$ python -q
>>> import numpy as np
>>> import numpy.linalg as la
>>> np.set_printoptions(suppress=True, linewidth=120)
>>> arr = np.load("a.npy")
>>> arr.round(3)
array([[0.06 , 0.06 , 0.06 , 0.101, 0.02 , 0.02 , 0.101, 0.02 , 0.101, 0.06 , 0.101, 0.02 , 0.06 ],
       [0.06 , 0.06 , 0.06 , 0.101, 0.02 , 0.02 , 0.101, 0.02 , 0.101, 0.06 , 0.101, 0.02 , 0.06 ],
       [0.06 , 0.06 , 0.06 , 0.101, 0.02 , 0.02 , 0.101, 0.02 , 0.101, 0.06 , 0.101, 0.02 , 0.06 ],
       [0.101, 0.101, 0.101, 0.168, 0.034, 0.034, 0.168, 0.034, 0.168, 0.101, 0.168, 0.034, 0.101],
       [0.02 , 0.02 , 0.02 , 0.034, 0.007, 0.007, 0.034, 0.007, 0.034, 0.02 , 0.034, 0.007, 0.02 ],
       [0.02 , 0.02 , 0.02 , 0.034, 0.007, 0.007, 0.034, 0.007, 0.034, 0.02 , 0.034, 0.007, 0.02 ],
       [0.101, 0.101, 0.101, 0.168, 0.034, 0.034, 0.168, 0.034, 0.168, 0.101, 0.168, 0.034, 0.101],
       [0.02 , 0.02 , 0.02 , 0.034, 0.007, 0.007, 0.034, 0.007, 0.034, 0.02 , 0.034, 0.007, 0.02 ],
       [0.101, 0.101, 0.101, 0.168, 0.034, 0.034, 0.168, 0.034, 0.168, 0.101, 0.168, 0.034, 0.101],
       [0.06 , 0.06 , 0.06 , 0.101, 0.02 , 0.02 , 0.101, 0.02 , 0.101, 0.06 , 0.101, 0.02 , 0.06 ],
       [0.101, 0.101, 0.101, 0.168, 0.034, 0.034, 0.168, 0.034, 0.168, 0.101, 0.168, 0.034, 0.101],
       [0.02 , 0.02 , 0.02 , 0.034, 0.007, 0.007, 0.034, 0.007, 0.034, 0.02 , 0.034, 0.007, 0.02 ],
       [0.06 , 0.06 , 0.06 , 0.101, 0.02 , 0.02 , 0.101, 0.02 , 0.101, 0.06 , 0.101, 0.02 , 0.06 ]])
>>> np.allclose(arr[:-1].T @ la.lstsq(arr[:-1].T, arr[-1])[0], arr[-1])
True
>>> np.abs(np.diag(la.qr(arr)[1])) > 1e-9
array([ True, False, False, False, False, False, False, False, False, False, False, False, False])
>>> rng = np.random.default_rng(614)
>>> labels = rng.permutation(13)
>>> labels
array([10,  2,  9,  0,  4,  5,  1,  7, 11,  3,  6, 12,  8])
>>> A2 = arr[labels][:, labels]
>>> np.allclose(A2, arr)
False
>>> np.trace(A2)
np.float64(1.0)
>>> left, sig, Vh = la.svd(arr)
>>> V = Vh[:(sig > 1e-8).sum()]
>>> x0 = arr[7] + -2 * arr[6] + rng.integers(2) * np.eye(13)[8]
>>> x0.round(3)
array([-0.181, -0.181, -0.181, -0.302, -0.06 , -0.06 , -0.302, -0.06 , -0.302, -0.181, -0.302, -0.06 , -0.181])
>>> np.round(la.norm(x0 - V.T @ V @ x0), 3)
np.float64(0.0)
>>> np.round(np.diag(V.T @ V), 3)
array([0.06 , 0.06 , 0.06 , 0.168, 0.007, 0.007, 0.168, 0.007, 0.168, 0.06 , 0.168, 0.007, 0.06 ])
>>> np.allclose(V.T @ V @ x0, x0)
True
>>> round(float(la.norm(arr, 2) / la.norm(arr)), 3)
1.0
>>> la.cond(arr) > 100
np.True_
>>> [round(float(x), 3) for x in la.svd(arr, compute_uv=False)[:3]]
[1.0, 0.0, 0.0]
>>> la.matrix_rank(arr, rtol=0.1)
np.int64(1)
>>> A = np.load("m.npy")
>>> A
array([[ 1,  1, -1, -1,  1,  1, -1, -1],
       [ 1,  1,  1,  1, -1, -1, -1, -1],
       [ 1, -1,  1, -1, -1,  1, -1,  1],
       [ 1, -1,  1, -1,  1, -1,  1, -1],
       [ 1,  1,  1,  1,  1,  1,  1,  1],
       [ 1, -1, -1,  1,  1, -1, -1,  1],
       [ 1, -1, -1,  1, -1,  1,  1, -1],
       [ 1,  1, -1, -1, -1, -1,  1,  1]])
>>> labels = rng.permutation(8)
>>> A2 = A[:, labels] * rng.choice([-1, 1], 8)
>>> A2
array([[ 1,  1, -1,  1,  1, -1, -1,  1],
       [-1, -1, -1, -1,  1, -1,  1,  1],
       [-1,  1, -1, -1,  1,  1, -1, -1],
       [ 1, -1,  1, -1,  1, -1, -1, -1],
       [ 1,  1,  1, -1,  1,  1,  1,  1],
       [ 1, -1, -1,  1,  1,  1,  1, -1],
       [-1,  1,  1,  1,  1, -1,  1, -1],
       [-1, -1,  1,  1,  1,  1, -1,  1]])
>>> left, _, Vh = la.svd(A.T @ A2)
>>> labels
array([4, 5, 6, 2, 0, 7, 3, 1])
>>> np.round(la.lstsq(A, A2)[0], 3) + 0
array([[ 0.,  0.,  0.,  0.,  1.,  0.,  0.,  0.],
       [ 0.,  0.,  0.,  0.,  0.,  0.,  0.,  1.],
       [ 0.,  0.,  0., -1.,  0.,  0.,  0.,  0.],
       [ 0.,  0.,  0.,  0.,  0.,  0.,  1.,  0.],
       [ 1.,  0.,  0.,  0.,  0.,  0.,  0.,  0.],
       [ 0.,  1.,  0.,  0.,  0.,  0.,  0.,  0.],
       [ 0.,  0.,  1.,  0.,  0.,  0.,  0.,  0.],
       [ 0.,  0.,  0.,  0.,  0.,  1.,  0.,  0.]])
>>> left @ Vh
array([[ 0.,  0.,  0.,  0.,  1.,  0.,  0.,  0.],
       [ 0.,  0.,  0.,  0.,  0.,  0.,  0.,  1.],
       [ 0.,  0.,  0., -1.,  0.,  0.,  0.,  0.],
       [ 0.,  0.,  0.,  0.,  0.,  0.,  1.,  0.],
       [ 1.,  0.,  0.,  0.,  0.,  0.,  0.,  0.],
       [ 0.,  1.,  0.,  0.,  0.,  0.,  0.,  0.],
       [ 0.,  0.,  1.,  0.,  0.,  0.,  0.,  0.],
       [ 0.,  0.,  0.,  0.,  0.,  1.,  0.,  0.]])
>>> J = np.load("case16.npy")
>>> J
array([[-3.006, -0.989, -1.009, -2.998, -2.967,  3.021, -0.025, -2.007, -2.985, -2.989],
       [-2.985, -0.991, -0.99 , -3.004, -2.978,  2.991,  0.031, -1.969, -3.01 , -2.997],
       [-3.002, -1.053, -0.971, -3.04 , -2.993,  3.008,  0.021, -1.969, -3.013, -2.988],
       [-2.994, -0.954, -0.993, -2.98 , -3.03 ,  3.007, -0.024, -1.996, -2.985, -3.02 ],
       [-3.04 , -0.984, -1.032, -3.023, -3.004,  2.986, -0.044, -2.012, -2.984, -3.001],
       [ 1.99 , -2.038, -1.027, -1.977, -3.004, -1.99 , -3.031, -0.99 ,  0.983, -3.005],
       [ 1.982, -2.007, -0.981, -1.991, -3.027, -2.013, -2.995, -1.013,  1.013, -3.012],
       [ 1.992, -2.007, -1.018, -2.001, -3.025, -1.976, -2.999, -1.   ,  0.995, -2.998],
       [ 2.012, -2.03 , -1.031, -2.012, -2.995, -2.003, -2.988, -0.982,  0.996, -3.014],
       [ 2.005, -2.002, -1.003, -2.001, -2.981, -1.981, -2.992, -0.958,  0.998, -3.025]])
>>> C2 = J.T @ J
>>> (J @ J.T).shape
(10, 10)
>>> la.matrix_rank(C2)
np.int64(10)
>>> np.round(np.trace(C2), 3), np.round((J ** 2).sum(), 3)
(np.float64(530.518), np.float64(530.518))
>>> m1 = np.array([[-1, -1, 0, 0, 0, 0],
...     [-2, 2, 0, 0, 0, 0],
...     [-1, 2, 0, 0, 0, 0],
...     [0, 0, -1, -1, 0, 0],
...     [0, 0, -2, 2, 0, 0],
...     [0, 0, -1, 2, 0, 0],
...     [0, 0, 0, 0, -1, -1],
...     [0, 0, 0, 0, -2, 2],
...     [0, 0, 0, 0, -1, 2]])
>>> A2 = np.c_[m1[:, :4] @ np.array([[2, 0, 0, -2], [-1, 2, 0, -1], [-1, 2, 0, -1], [-2, -2, 1, 2]]), np.array([-7, 3, 4, -9, 2, 4, 2, 0, 9])]
>>> A2
array([[-1, -2,  0,  3, -7],
       [-6,  4,  0,  2,  3],
       [-4,  4,  0,  0,  4],
       [ 3,  0, -1, -1, -9],
       [-2, -8,  2,  6,  2],
       [-3, -6,  2,  5,  4],
       [ 0,  0,  0,  0,  2],
       [ 0,  0,  0,  0,  0],
       [ 0,  0,  0,  0,  9]])
>>> np.round(la.lstsq(m1, A2[:, 0])[0], 3) + 0
array([ 2., -1., -1., -2.,  0.,  0.])
>>> la.matrix_rank(A2)
np.int64(4)
>>> np.round(la.norm(la.qr(m1)[0].T @ A2, axis=0) ** 2 / ((A2 ** 2).sum(axis=0) + 1e-12), 3)
array([1.   , 1.   , 1.   , 1.   , 0.773])
